$ ipython --no-banner

In [1]: import numpy as np

In [2]: np.set_printoptions(precision=2, suppress=True, linewidth=200, floatmode="fixed")

In [3]: def rd(a):
   ...:     return np.round(a, 2) + 0
   ...: 

In [4]: other = np.array([[9, 7, 4, 1, 7, 6, 4, 7, 8],
   ...:     [6, 2, 9, 9, 2, 3, 0, 1, 4],
   ...:     [6, 6, 0, 5, 3, 8, 6, 1, 9],
   ...:     [0, 4, 1, 8, 6, 1, 4, 4, 5],
   ...:     [6, 7, 5, 0, 5, 6, 1, 1, 4],
   ...:     [9, 2, 9, 9, 0, 2, 9, 1, 2],
   ...:     [3, 3, 2, 0, 8, 7, 2, 5, 9],
   ...:     [7, 6, 8, 0, 5, 4, 5, 9, 9],
   ...:     [8, 1, 5, 4, 0, 0, 5, 1, 2]])

In [5]: F = other + other.T

In [6]: print(F)
[[18 13 10  1 13 15  7 14 16]
 [13  4 15 13  9  5  3  7  5]
 [10 15  0  6  8 17  8  9 14]
 [ 1 13  6 16  6 10  4  4  9]
 [13  9  8  6 10  6  9  6  4]
 [15  5 17 10  6  4 16  5  2]
 [ 7  3  8  4  9 16  4 10 14]
 [14  7  9  4  6  5 10 18 10]
 [16  5 14  9  4  2 14 10  4]]

In [7]: other = np.linalg.inv(F)

In [8]: print(rd(np.linalg.slogdet(F)[0]))
-1.0

In [9]: print(np.allclose(other, F.T))
False

In [10]: print(rd(F @ other))
[[1.00 0.00 0.00 0.00 0.00 0.00 0.00 0.00 0.00]
 [0.00 1.00 0.00 0.00 0.00 0.00 0.00 0.00 0.00]
 [0.00 0.00 1.00 0.00 0.00 0.00 0.00 0.00 0.00]
 [0.00 0.00 0.00 1.00 0.00 0.00 0.00 0.00 0.00]
 [0.00 0.00 0.00 0.00 1.00 0.00 0.00 0.00 0.00]
 [0.00 0.00 0.00 0.00 0.00 1.00 0.00 0.00 0.00]
 [0.00 0.00 0.00 0.00 0.00 0.00 1.00 0.00 0.00]
 [0.00 0.00 0.00 0.00 0.00 0.00 0.00 1.00 0.00]
 [0.00 0.00 0.00 0.00 0.00 0.00 0.00 0.00 1.00]]

In [11]: t = np.radians(90)

In [12]: r_ = np.eye(9)

In [13]: r_[6, 6] = r_[5, 5] = np.cos(t)

In [14]: r_[6, 5], r_[5, 6] = -np.sin(t), np.sin(t)

In [15]: print(rd(r_))
[[ 1.00  0.00  0.00  0.00  0.00  0.00  0.00  0.00  0.00]
 [ 0.00  1.00  0.00  0.00  0.00  0.00  0.00  0.00  0.00]
 [ 0.00  0.00  1.00  0.00  0.00  0.00  0.00  0.00  0.00]
 [ 0.00  0.00  0.00  1.00  0.00  0.00  0.00  0.00  0.00]
 [ 0.00  0.00  0.00  0.00  1.00  0.00  0.00  0.00  0.00]
 [ 0.00  0.00  0.00  0.00  0.00  0.00  1.00  0.00  0.00]
 [ 0.00  0.00  0.00  0.00  0.00 -1.00  0.00  0.00  0.00]
 [ 0.00  0.00  0.00  0.00  0.00  0.00  0.00  1.00  0.00]
 [ 0.00  0.00  0.00  0.00  0.00  0.00  0.00  0.00  1.00]]

In [16]: other = F @ r_.T

In [17]: print(np.allclose(F @ F.T, other @ other.T))
True

In [18]: feats = np.load("a.npy")

In [19]: print(feats)
[[-26.91 -12.20 -20.85  20.89 -18.07   3.71 -10.31 -26.35]
 [-27.10 -12.36 -20.79  21.48 -16.84   0.94  -9.21 -29.14]
 [-30.33 -13.22 -19.28  19.31 -17.77   2.39  -9.66 -28.01]
 [-27.85 -11.98 -22.61  21.25 -19.46   3.99  -9.65 -26.92]
 [-27.29 -12.69 -22.32  20.80 -17.82   3.25  -9.33 -27.76]
 [-24.26 -13.02 -21.56  20.50 -17.90   2.32  -8.52 -28.14]
 [-27.37 -11.88 -19.80  18.56 -17.01   4.79  -9.41 -26.73]
 [-27.75 -12.54 -22.04  21.19 -17.72   4.28  -9.17 -27.44]
 [-27.68 -10.66 -22.15  21.19 -18.56   3.21  -8.14 -28.34]
 [-28.35 -11.84 -22.02  21.42 -17.70   2.59  -9.74 -25.66]
 [-26.84 -11.09 -21.50  20.74 -18.12   4.99  -8.79 -26.90]
 [-28.20 -12.28 -18.29  19.85 -17.75   2.84  -6.61 -26.07]
 [-27.38 -12.34 -19.60  20.75 -18.10   5.73  -9.69 -24.49]
 [-28.21 -12.76 -20.61  22.16 -18.95   1.81  -8.84 -26.58]
 [-27.26 -10.66 -22.38  21.34 -17.82   4.01 -11.26 -27.88]
 [-25.62 -10.32 -21.45  21.83 -19.15   1.33  -8.03 -26.44]
 [-26.41 -10.73 -21.05  20.64 -17.22   1.56  -8.24 -26.67]
 [-25.35 -11.62 -21.64  21.06 -18.23   2.63  -7.96 -27.39]
 [-27.50 -11.57 -20.23  21.30 -18.93   5.58  -8.09 -26.09]
 [-25.59 -12.30 -21.05  23.10 -17.29   3.31  -8.08 -26.27]
 [-25.61 -12.36 -20.62  21.34 -18.87   3.87  -9.67 -27.80]
 [-28.66 -11.23 -21.70  21.45 -17.14   4.82  -7.36 -26.57]
 [-26.12 -15.23 -20.74  20.20 -19.45   1.31  -9.70 -26.76]
 [-27.86 -10.65 -20.67  21.18 -18.69   2.76  -8.73 -25.63]
 [-28.00 -12.13 -20.97  20.22 -17.82   3.20  -8.99 -26.78]
 [-26.86 -11.87 -22.47  22.05 -18.75   1.94  -9.31 -26.34]
 [-27.31 -12.70 -20.99  20.38 -17.94   4.42  -9.34 -24.92]
 [-28.42 -11.45 -21.39  21.64 -20.15   2.24  -8.97 -27.66]
 [-28.30 -10.69 -21.57  21.71 -18.75   2.36 -10.21 -27.17]
 [-25.58 -11.72 -21.50  21.52 -16.34   3.72 -10.70 -28.38]
 [-27.58 -13.23 -21.01  20.83 -16.65   3.02  -9.71 -26.48]
 [-25.79 -11.27 -22.54  20.91 -17.76   2.13  -8.69 -25.13]
 [-27.34 -12.39 -20.54  21.06 -19.99   3.65  -9.14 -27.50]
 [-28.01 -13.70 -21.46  20.17 -17.77   4.31  -9.38 -27.83]
 [-26.75 -10.86 -21.20  20.30 -15.69   2.47 -10.45 -26.49]
 [-26.39 -12.40 -19.53  19.49 -17.64   2.33  -8.56 -24.40]
 [-27.99 -11.45 -20.68  18.80 -17.40   1.50  -8.31 -26.53]
 [-26.58 -11.35 -21.78  20.58 -19.38   3.78  -9.41 -26.70]
 [-26.26 -11.41 -22.34  21.56 -18.54   5.05  -9.45 -26.24]
 [-28.84 -11.95 -20.56  21.00 -17.92   4.14  -9.30 -28.44]
 [-25.98 -10.53 -23.21  20.24 -19.53   0.93  -9.12 -25.44]
 [-27.34 -10.57 -19.90  21.45 -18.47   4.92  -9.22 -27.46]]

In [20]: U, sig, VT = np.linalg.svd(feats)

In [21]: print(np.argmax(sig[:-1] / (sig[1:] + 1e-6)) + 1)
1

In [22]: other = U[:, :1] @ np.diag(sig[:1]) @ VT[:1]

In [23]: print(rd(np.abs(feats - other).max()))
3.3

In [24]: print(np.linalg.matrix_rank(feats, rtol=0.05))
1

In [25]: print(rd(np.linalg.norm(feats - other, 2)), rd(sig[1]))
9.02 9.02

In [26]: print(np.linalg.matrix_rank(other))
1

In [27]: other = np.c_[feats[:, :2] @ np.array([[1, 5], [3, 9]]), np.array([-5, -1, -9, -8, -7, 6, -3, 4, -1, 4, -2, 3, -2, 4, 9, 0, 3, -5, 7, 9, -1, 4, -7, -7, -5, -5, 9, 4, -8, -5, 6, 5, 1, -4, -4, -8, 5, 8, -7, -4, -3, 8])]

In [28]: print(rd(other))
[[ -63.51 -244.35   -5.00]
 [ -64.18 -246.74   -1.00]
 [ -69.99 -270.63   -9.00]
 [ -63.79 -247.07   -8.00]
 [ -65.36 -250.66   -7.00]
 [ -63.32 -238.48    6.00]
 [ -63.01 -243.77   -3.00]
 [ -65.37 -251.61    4.00]
 [ -59.66 -234.34   -1.00]
 [ -63.87 -248.31    4.00]
 [ -60.11 -234.01   -2.00]
 [ -65.04 -251.52    3.00]
 [ -64.40 -247.96   -2.00]
 [ -66.49 -255.89    4.00]
 [ -59.24 -232.24    9.00]
 [ -56.58 -220.98    0.00]
 [ -58.60 -228.62    3.00]
 [ -60.21 -231.33   -5.00]
 [ -62.21 -241.63    7.00]
 [ -62.49 -238.65    9.00]
 [ -62.69 -239.29   -1.00]
 [ -62.35 -244.37    4.00]
 [ -71.81 -267.67   -7.00]
 [ -59.81 -235.15   -7.00]
 [ -64.39 -249.17   -5.00]
 [ -62.47 -241.13   -5.00]
 [ -65.41 -250.85    9.00]
 [ -62.77 -245.15    4.00]
 [ -60.37 -237.71   -8.00]
 [ -60.74 -233.38   -5.00]
 [ -67.27 -256.97    6.00]
 [ -59.60 -230.38    5.00]
 [ -64.51 -248.21    1.00]
 [ -69.11 -263.35   -4.00]
 [ -59.33 -231.49   -4.00]
 [ -63.59 -243.55   -8.00]
 [ -62.34 -243.00    5.00]
 [ -60.63 -235.05    8.00]
 [ -60.49 -233.99   -7.00]
 [ -64.69 -251.75   -4.00]
 [ -57.57 -224.67   -3.00]
 [ -59.05 -231.83    8.00]]

In [29]: print(np.linalg.matrix_rank(np.c_[feats, other]))
9

In [30]: print(np.linalg.matrix_rank(other))
3

In [31]: Xs = feats - feats.mean(axis=0)

In [32]: vecs = np.linalg.svd(Xs)[2][:1]

In [33]: other = Xs - Xs @ vecs.T @ vecs

In [34]: print(np.linalg.norm(other, axis=1).round(6).argmax())
22

In [35]: print(rd(np.linalg.norm(other) / np.linalg.norm(Xs)))
0.88

In [36]: print(rd(np.cov(Xs @ vecs.T, rowvar=False)))
1.99

In [37]: print(rd((Xs @ vecs.T).std(axis=0)))
[1.39]

In [38]: gram = np.cov(feats, rowvar=False)

In [39]: print(rd(feats.std(axis=0)))
[1.14 0.98 1.00 0.86 0.95 1.27 0.87 1.06]

In [40]: print(np.argsort(-feats.std(axis=0).round(6), kind="stable"))
[5 0 7 2 1 4 6 3]

In [41]: print(rd(np.linalg.eigvalsh(gram)[::-1]))
[1.99 1.58 1.35 1.11 0.91 0.77 0.49 0.41]

In [42]: cent = feats[[3, 35]].astype(float)

In [43]: for _ in range(7):
    ...:     z = np.linalg.norm(feats[:, None] - cent, axis=-1).argmin(axis=1)
    ...:     cent = np.array([feats[z == j].mean(axis=0) for j in range(2)])
    ...: 

In [44]: print(z)
[0 0 1 0 0 0 1 0 0 0 0 1 1 0 0 0 0 0 0 0 0 0 1 0 1 0 1 0 0 0 1 0 0 1 1 1 1 0 0 0 0 0]

In [45]: print(rd(cent[1] - cent[0]))
[-0.64 -1.03  1.21 -1.38  0.75  0.00 -0.06  0.72]

In [46]: print(np.bincount(z))
[30 12]

In [47]: other = np.array([[1, -3, -3, 2, 1, 1, 3, -2, 2, -3],
    ...:     [-1, 2, 3, 2, 1, -1, -2, -2, -1, 2],
    ...:     [-1, -2, 0, 0, -2, 3, 0, 2, 3, -1],
    ...:     [-3, 3, -3, -1, 1, -2, 1, -1, 3, 3],
    ...:     [-3, 1, -3, -1, 2, 2, -3, -1, -3, 1],
    ...:     [1, 0, 0, -3, -1, 3, -1, 2, 1, -2],
    ...:     [0, 0, 2, 0, 0, 0, 3, -2, 0, 3],
    ...:     [1, -1, 2, -1, 0, -3, -2, -2, 3, 3],
    ...:     [2, 3, 1, 3, 1, -2, 2, -2, -2, 3],
    ...:     [3, -1, 0, 1, 0, -3, 0, 1, 1, 2]])

In [48]: other[-1] = other[0]

In [49]: data = other + 0.1 * np.eye(10)

In [50]: print(data)
[[ 1.10 -3.00 -3.00  2.00  1.00  1.00  3.00 -2.00  2.00 -3.00]
 [-1.00  2.10  3.00  2.00  1.00 -1.00 -2.00 -2.00 -1.00  2.00]
 [-1.00 -2.00  0.10  0.00 -2.00  3.00  0.00  2.00  3.00 -1.00]
 [-3.00  3.00 -3.00 -0.90  1.00 -2.00  1.00 -1.00  3.00  3.00]
 [-3.00  1.00 -3.00 -1.00  2.10  2.00 -3.00 -1.00 -3.00  1.00]
 [ 1.00  0.00  0.00 -3.00 -1.00  3.10 -1.00  2.00  1.00 -2.00]
 [ 0.00  0.00  2.00  0.00  0.00  0.00  3.10 -2.00  0.00  3.00]
 [ 1.00 -1.00  2.00 -1.00  0.00 -3.00 -2.00 -1.90  3.00  3.00]
 [ 2.00  3.00  1.00  3.00  1.00 -2.00  2.00 -2.00 -1.90  3.00]
 [ 1.00 -3.00 -3.00  2.00  1.00  1.00  3.00 -2.00  2.00 -2.90]]

In [51]: rng = np.random.default_rng(4)

In [52]: z = rng.permutation(10)

In [53]: print(z)
[1 0 7 2 9 8 6 4 3 5]

In [54]: other = data[z][:, z]

In [55]: print(np.allclose(other, data))
False

In [56]: print(rd(np.sort(np.abs(np.linalg.eigvals(other)))))
[0.10 0.61 1.89 3.03 4.63 5.23 5.96 5.96 6.34 6.34]

In [57]: print(rd(np.trace(other)))
4.0

In [58]: x0 = np.array([0, 0, -1, 2, -1, 0, -1, 2, 0, 0])

In [59]: a = np.maximum(data @ x0, 0)

In [60]: print(rd(data.T @ a))
[ -5.90 -11.80   0.59   0.00 -11.80  17.70   0.00  11.80  17.70  -5.90]

In [61]: print(np.flatnonzero(a > 1e-9))
[2]

In [62]: print(data * (a > 1e-9)[:, None])
[[ 0.00 -0.00 -0.00  0.00  0.00  0.00  0.00 -0.00  0.00 -0.00]
 [-0.00  0.00  0.00  0.00  0.00 -0.00 -0.00 -0.00 -0.00  0.00]
 [-1.00 -2.00  0.10  0.00 -2.00  3.00  0.00  2.00  3.00 -1.00]
 [-0.00  0.00 -0.00 -0.00  0.00 -0.00  0.00 -0.00  0.00  0.00]
 [-0.00  0.00 -0.00 -0.00  0.00  0.00 -0.00 -0.00 -0.00  0.00]
 [ 0.00  0.00  0.00 -0.00 -0.00  0.00 -0.00  0.00  0.00 -0.00]
 [ 0.00  0.00  0.00  0.00  0.00  0.00  0.00 -0.00  0.00  0.00]
 [ 0.00 -0.00  0.00 -0.00  0.00 -0.00 -0.00 -0.00  0.00  0.00]
 [ 0.00  0.00  0.00  0.00  0.00 -0.00  0.00 -0.00 -0.00  0.00]
 [ 0.00 -0.00 -0.00  0.00  0.00  0.00  0.00 -0.00  0.00 -0.00]]
